% ipython --no-banner

In [1]: import numpy as np

In [2]: np.set_printoptions(precision=2, suppress=True, linewidth=120)

In [3]: def tidy(a):
   ...:     return np.round(a, 2) + 0
   ...: 

In [4]: feats = np.array([[3, -2, 1, 3, 2, 1],
   ...:     [2, 1, 0, -2, -1, 1],
   ...:     [0, 1, 0, 1, 2, 2],
   ...:     [-3, -3, 3, 2, -3, 3],
   ...:     [1, 0, 2, -3, 3, -3]])

In [5]: feats
Out[5]: 
array([[ 3, -2,  1,  3,  2,  1],
       [ 2,  1,  0, -2, -1,  1],
       [ 0,  1,  0,  1,  2,  2],
       [-3, -3,  3,  2, -3,  3],
       [ 1,  0,  2, -3,  3, -3]])

In [6]: feats.reshape(5, 7)
Traceback (most recent call last):
  Cell In[6], line 1
    feats.reshape(5, 7)
ValueError: cannot reshape array of size 30 into shape (5,7)


In [7]: feats.reshape(-1, 2)
Out[7]: 
array([[ 3, -2],
       [ 1,  3],
       [ 2,  1],
       [ 2,  1],
       [ 0, -2],
       [-1,  1],
       [ 0,  1],
       [ 0,  1],
       [ 2,  2],
       [-3, -3],
       [ 3,  2],
       [-3,  3],
       [ 1,  0],
       [ 2, -3],
       [ 3, -3]])

In [8]: feats.reshape(2, -1)
Out[8]: 
array([[ 3, -2,  1,  3,  2,  1,  2,  1,  0, -2, -1,  1,  0,  1,  0],
       [ 1,  2,  2, -3, -3,  3,  2, -3,  3,  1,  0,  2, -3,  3, -3]])

In [9]: T = feats.reshape(5, 2, -1)

In [10]: np.einsum("ihd,jhd->hij", T, T).shape
Out[10]: (2, 5, 5)

In [11]: T.shape
Out[11]: (5, 2, 3)

In [12]: T.sum(axis=1)
Out[12]: 
array([[ 6,  0,  2],
       [ 0,  0,  1],
       [ 1,  3,  2],
       [-1, -6,  6],
       [-2,  3, -1]])

In [13]: T[:, 0]
Out[13]: 
array([[ 3, -2,  1],
       [ 2,  1,  0],
       [ 0,  1,  0],
       [-3, -3,  3],
       [ 1,  0,  2]])

In [14]: T.transpose(1, 0, 2)
Out[14]: 
array([[[ 3, -2,  1],
        [ 2,  1,  0],
        [ 0,  1,  0],
        [-3, -3,  3],
        [ 1,  0,  2]],

       [[ 3,  2,  1],
        [-2, -1,  1],
        [ 1,  2,  2],
        [ 2, -3,  3],
        [-3,  3, -3]]])

In [15]: mat = np.loadtxt("case17.csv", delimiter=",")

In [16]: tidy(mat)
Out[16]: 
array([[ 50.21, -18.7 , -22.28, -10.76],
       [ 43.73, -14.18, -16.31,  -6.49],
       [ 39.63, -11.5 , -12.74,  -4.  ],
       [ 34.89,  -8.6 ,  -8.87,  -1.35],
       [ 25.99,  -3.83,  -2.47,   2.82],
       [ 17.05,  -0.25,   2.36,   5.5 ],
       [ 14.25,   0.53,   3.39,   5.89],
       [ 12.67,   0.88,   3.84,   5.99],
       [  7.89,   1.41,   4.41,   5.56],
       [  7.78,   1.41,   4.41,   5.53],
       [  6.13,   1.36,   4.22,   5.03],
       [  2.95,   0.84,   2.99,   3.27],
       [  2.4 ,   0.68,   2.61,   2.81],
       [  1.76,   0.48,   2.09,   2.21],
       [  1.06,   0.24,   1.38,   1.43],
       [  0.54,   0.09,   0.75,   0.77],
       [ -0.42,   0.11,  -0.64,  -0.63],
       [ -1.06,   1.95,  -1.05,  -0.94],
       [ -1.29,   4.3 ,  -0.03,   0.11],
       [ -1.88,  11.7 ,   5.  ,   5.03],
       [ -2.34,  16.41,   8.73,   8.61],
       [ -2.43,  17.26,   9.43,   9.28],
       [ -2.47,  17.63,   9.73,   9.57],
       [ -2.49,  17.8 ,   9.88,   9.7 ],
       [ -3.59,  26.9 ,  17.69,  17.08],
       [ -4.32,  32.25,  22.47,  21.57],
       [ -4.99,  36.75,  26.56,  25.39],
       [ -5.3 ,  38.78,  28.43,  27.13],
       [ -5.79,  41.86,  31.28,  29.78],
       [ -7.24,  50.56,  39.45,  37.37],
       [-11.46,  73.28,  61.34,  57.56]])

In [17]: # looks like rank 3

In [18]: def softmax(z):
    ...:     e = np.exp(z - z.max(axis=-1, keepdims=True))
    ...:     return e / e.sum(axis=-1, keepdims=True)
    ...: 

In [19]: tidy(softmax(feats[2] + 2))
Out[19]: array([0.05, 0.12, 0.05, 0.12, 0.33, 0.33])

In [20]: tidy(softmax(feats[2]))
Out[20]: array([0.05, 0.12, 0.05, 0.12, 0.33, 0.33])

In [21]: scores = feats @ feats.T / np.sqrt(6)

In [22]: softmax(scores).round(6).argmax(axis=1)
Out[22]: array([0, 1, 2, 3, 4])

In [23]: np.unique(mat.round(6), axis=0).shape
Out[23]: (31, 4)

In [24]: tidy(np.trace(np.linalg.pinv(mat) @ mat))
Out[24]: np.float64(3.0)

In [25]: np.linalg.lstsq(mat[:-1].T, mat[-1])[2]
Out[25]: np.int32(3)

In [26]: try:
    ...:     np.linalg.inv(mat)
    ...: except np.linalg.LinAlgError as e:
    ...:     print(e)
    ...: 
Last 2 dimensions of the array must be square

In [27]: cen = mat - mat.mean(axis=0)

In [28]: Uu, s, Vt = np.linalg.svd(cen, full_matrices=False)

In [29]: np.abs(Uu[:, 0]).argmax()
Out[29]: np.int64(30)

In [30]: np.abs(Vt[0]).argmax()
Out[30]: np.int64(1)

In [31]: A = np.tril(np.array([[-1, -2, 0], [-3, 3, 1], [-1, 2, -3]]), -1) + np.eye(3, dtype=int)

In [32]: A
Out[32]: 
array([[ 1,  0,  0],
       [-3,  1,  0],
       [-1,  2,  1]])

In [33]: # triangular, det is the product of the diagonal

In [34]: q, Rm = np.linalg.qr(A)

In [35]: tidy(abs(Rm[0, 0])), tidy(np.linalg.norm(A[:, 0]))
Out[35]: (np.float64(3.32), np.float64(3.32))

In [36]: np.trace(q @ q.T)
Out[36]: np.float64(3.0)

In [37]: np.allclose(Rm.T @ Rm, A.T @ A)
Out[37]: True

In [38]: q.shape, Rm.shape
Out[38]: ((3, 3), (3, 3))

In [39]: tidy(q.T @ q)
Out[39]: 
array([[1., 0., 0.],
       [0., 1., 0.],
       [0., 0., 1.]])

In [40]: tidy(Rm)
Out[40]: 
array([[-3.32,  1.51,  0.3 ],
       [ 0.  ,  1.65,  0.94],
       [ 0.  ,  0.  , -0.18]])

In [41]: arr = np.load("m.npy")

In [42]: arr
Out[42]: 
array([[ 0,  2, -3, -3,  1, -3, -1,  0,  2],
       [ 0,  0,  1,  1,  0, -3,  0,  1,  2],
       [ 0,  0,  0, -1, -3, -2,  1,  3, -3],
       [ 0,  0,  0,  0,  0, -2, -1, -1,  3],
       [ 0,  0,  0,  0,  0,  0, -1, -2,  3],
       [ 0,  0,  0,  0,  0,  0,  3,  2,  0],
       [ 0,  0,  0,  0,  0,  0,  0,  0, -1],
       [ 0,  0,  0,  0,  0,  0,  0,  0, -1],
       [ 0,  0,  0,  0,  0,  0,  0,  0,  0]])

In [43]: # rows 6 and 7 are equal

In [44]: np.linalg.matrix_rank(arr, rtol=0.1)
Out[44]: np.int64(5)

In [45]: other = np.array([[0, -3, 0, -3], [-5, -3, 5, 1], [1, -5, 1, 1], [5, 2, -3, -4]])

In [46]: F = other + other.T

In [47]: F
Out[47]: 
array([[ 0, -8,  1,  2],
       [-8, -6,  0,  3],
       [ 1,  0,  2, -2],
       [ 2,  3, -2, -8]])

In [48]: q, Rm = np.linalg.qr(F)

In [49]: tidy(q)
Out[49]: 
array([[ 0.  , -0.98,  0.19,  0.07],
       [ 0.96,  0.03,  0.07,  0.26],
       [-0.12, -0.1 , -0.73,  0.66],
       [-0.24,  0.18,  0.65,  0.7 ]])

In [50]: tidy(q @ Rm)
Out[50]: 
array([[ 0., -8.,  1.,  2.],
       [-8., -6.,  0.,  3.],
       [ 1.,  0.,  2., -2.],
       [ 2.,  3., -2., -8.]])

In [51]: tidy(np.abs(np.diag(Rm)))
Out[51]: array([8.31, 8.17, 2.57, 6.01])

In [52]: np.allclose(Rm.T @ Rm, F.T @ F)
Out[52]: True

In [53]: q.shape, Rm.shape
Out[53]: ((4, 4), (4, 4))

In [54]: tidy(abs(Rm[0, 0])), tidy(np.linalg.norm(F[:, 0]))
Out[54]: (np.float64(8.31), np.float64(8.31))

In [55]: tidy(Rm)
Out[55]: 
array([[-8.31, -6.5 ,  0.24,  5.06],
       [ 0.  ,  8.17, -1.52, -3.08],
       [ 0.  ,  0.  , -2.57, -3.15],
       [ 0.  ,  0.  ,  0.  , -6.01]])

In [56]: f = np.array([0, 3, -2, -1])

In [57]: other = F + np.outer(f, np.eye(4)[2])

In [58]: np.linalg.matrix_rank(np.linalg.inv(other) - np.linalg.inv(F), tol=1e-8)
Out[58]: np.int64(1)

In [59]: w, V = np.linalg.eigh(F)

In [60]: x0 = np.array([9, 0, 5, 5])

In [61]: tidy(V * np.abs(w) @ V.T)
Out[61]: 
array([[ 7.5 ,  2.81,  0.31, -2.19],
       [ 2.81,  9.59, -0.96, -2.86],
       [ 0.31, -0.96,  2.6 ,  1.11],
       [-2.19, -2.86,  1.11,  8.17]])

In [62]: x0 @ F @ x0
Out[62]: np.int64(20)

In [63]: tidy(x0 @ F @ x0 / (x0 @ x0)), tidy(w[0]), tidy(w[-1])
Out[63]: (np.float64(0.15), np.float64(-13.94), np.float64(5.74))

In [64]: np.allclose(F, F.T)
Out[64]: True

In [65]: np.allclose(F @ F.T, F.T @ F)
Out[65]: True

In [66]: tidy(np.linalg.det(F))
Out[66]: np.float64(1049.0)

In [67]: np.linalg.determinant(F)
Traceback (most recent call last):
  Cell In[67], line 1
    np.linalg.determinant(F)
AttributeError: module 'numpy.linalg' has no attribute 'determinant'


In [68]: (F - F.T) / 2
Out[68]: 
array([[0., 0., 0., 0.],
       [0., 0., 0., 0.],
       [0., 0., 0., 0.],
       [0., 0., 0., 0.]])

In [69]: np.trace(F)
Out[69]: np.int64(-12)

In [70]: assert F == F.T
Traceback (most recent call last):
  Cell In[70], line 1
    assert F == F.T
ValueError: The truth value of an array with more than one element is ambiguous. Use a.any() or a.all()


In [71]: rng = np.random.default_rng(50239)

In [72]: X = rng.normal(size=(38, 7))

In [73]: X = 10 * X / np.linalg.norm(X, axis=1, keepdims=True)

In [74]: tidy(X)
Out[74]: 
array([[ 6.68,  0.99, -1.65,  5.29,  2.41,  4.17, -0.63],
       [-0.22, -0.11,  3.88,  6.98, -2.35, -5.42,  1.14],
       [-0.78, -3.09, -3.59,  7.04, -3.59, -2.11, -3.18],
       [ 0.61,  5.33,  0.43, -5.59,  3.75,  1.61, -4.81],
       [ 5.23,  0.96,  1.37,  4.47, -4.17,  5.71, -0.02],
       [-0.94, -2.68, -3.26,  6.65,  2.12, -4.62, -3.36],
       [-3.52, -1.59, -4.88,  1.99, -0.7 , -0.57, -7.51],
       [ 4.56, -3.24,  0.85, -2.42, -1.82, -3.47, -6.84],
       [-2.28,  2.32, -2.25,  4.85, -2.54, -1.73,  7.17],
       [ 2.59,  2.43, -3.44,  2.36, -3.36, -2.4 ,  7.28],
       [-5.84,  5.52, -4.27, -1.91,  1.65,  2.49, -2.12],
       [ 0.99, -0.6 , -5.74,  4.06, -6.89,  1.2 , -0.5 ],
       [-1.68,  7.  , -2.26,  2.28, -3.85, -1.38,  4.59],
       [ 2.58,  2.74, -2.46, -6.01, -3.87,  1.85, -5.02],
       [-2.  , -1.4 ,  2.38,  4.21, -6.99,  4.45, -1.39],
       [ 5.47,  4.16, -0.81, -0.9 ,  4.38,  4.44, -3.53],
       [ 6.18,  6.15, -2.42, -2.89,  2.92, -0.95, -0.64],
       [ 3.82, -2.28,  6.14, -0.42, -2.08,  4.28,  4.44],
       [-0.29,  2.95, -2.82,  5.66,  6.23, -1.01,  3.38],
       [ 3.94,  3.46, -7.24, -1.34, -0.83,  4.19,  0.  ],
       [ 3.63,  2.23, -0.9 , -2.84, -5.66, -4.45,  4.61],
       [ 3.86,  1.62, -3.44, -6.65, -3.45,  3.19,  2.08],
       [ 1.16,  2.25, -3.18,  5.22,  0.35,  5.76,  4.79],
       [ 3.74,  2.25,  5.14, -4.89,  3.09,  4.33,  1.51],
       [ 5.66, -5.94, -1.16, -3.66, -0.09,  3.87,  1.75],
       [-2.23,  2.13, -0.99,  0.75,  6.27,  6.23,  3.29],
       [ 2.31, -5.12,  3.34, -5.4 , -4.24, -2.94, -1.23],
       [ 3.4 , -0.52, -5.24,  0.79, -6.59,  0.71,  4.02],
       [ 3.4 ,  6.07,  5.09,  2.84,  0.67,  1.15,  3.98],
       [-0.62, -4.83, -3.76,  5.33, -2.03, -2.94, -4.58],
       [ 2.5 , -4.53, -1.85, -4.62, -5.61, -2.47, -3.3 ],
       [ 2.14,  3.68, -2.41,  3.18,  3.27,  7.4 , -0.76],
       [ 1.03, -1.43, -1.96,  6.67, -6.92, -0.23,  0.8 ],
       [-1.15,  0.28,  3.9 , -2.23,  1.42,  0.2 ,  8.74],
       [ 3.74, -0.5 ,  2.92,  4.35, -3.1 ,  4.35,  5.46],
       [-4.64,  0.12,  4.3 ,  1.53, -3.22, -0.46, -6.86],
       [-5.16, -0.69, -5.61, -3.86,  1.81, -3.98, -2.73],
       [-1.66,  2.18,  4.71, -0.29, -0.48, -7.49,  3.72]])

In [75]: dist = np.linalg.norm(X[:, None] - X[None], axis=-1)

In [76]: (dist + 1e9 * np.eye(38)).round(6).argmin(axis=1)
Out[76]: 
array([31, 37, 29, 15, 34, 29, 29, 30,  9,  8, 36, 32,  8, 21, 32, 31, 15, 34, 25, 21,  9, 13, 31, 17, 21, 31, 30, 11,
       34,  2, 26,  0, 11, 17, 17, 14,  6,  1])

In [77]: dist[32].round(6).argsort(kind="stable")[:4]
Out[77]: array([32, 11,  2, 14])

In [78]: np.linalg.matrix_rank(dist ** 2)
Out[78]: np.int64(8)

In [79]: np.unravel_index(dist.round(6).argmax(), dist.shape)
Out[79]: (np.int64(34), np.int64(36))

In [80]: np.flatnonzero(dist[32] < dist.mean() / 2)
Out[80]: array([ 2, 11, 32])

In [81]: tidy(np.linalg.norm(X, axis=1))
Out[81]: 
array([10., 10., 10., 10., 10., 10., 10., 10., 10., 10., 10., 10., 10., 10., 10., 10., 10., 10., 10., 10., 10., 10.,
       10., 10., 10., 10., 10., 10., 10., 10., 10., 10., 10., 10., 10., 10., 10., 10.])
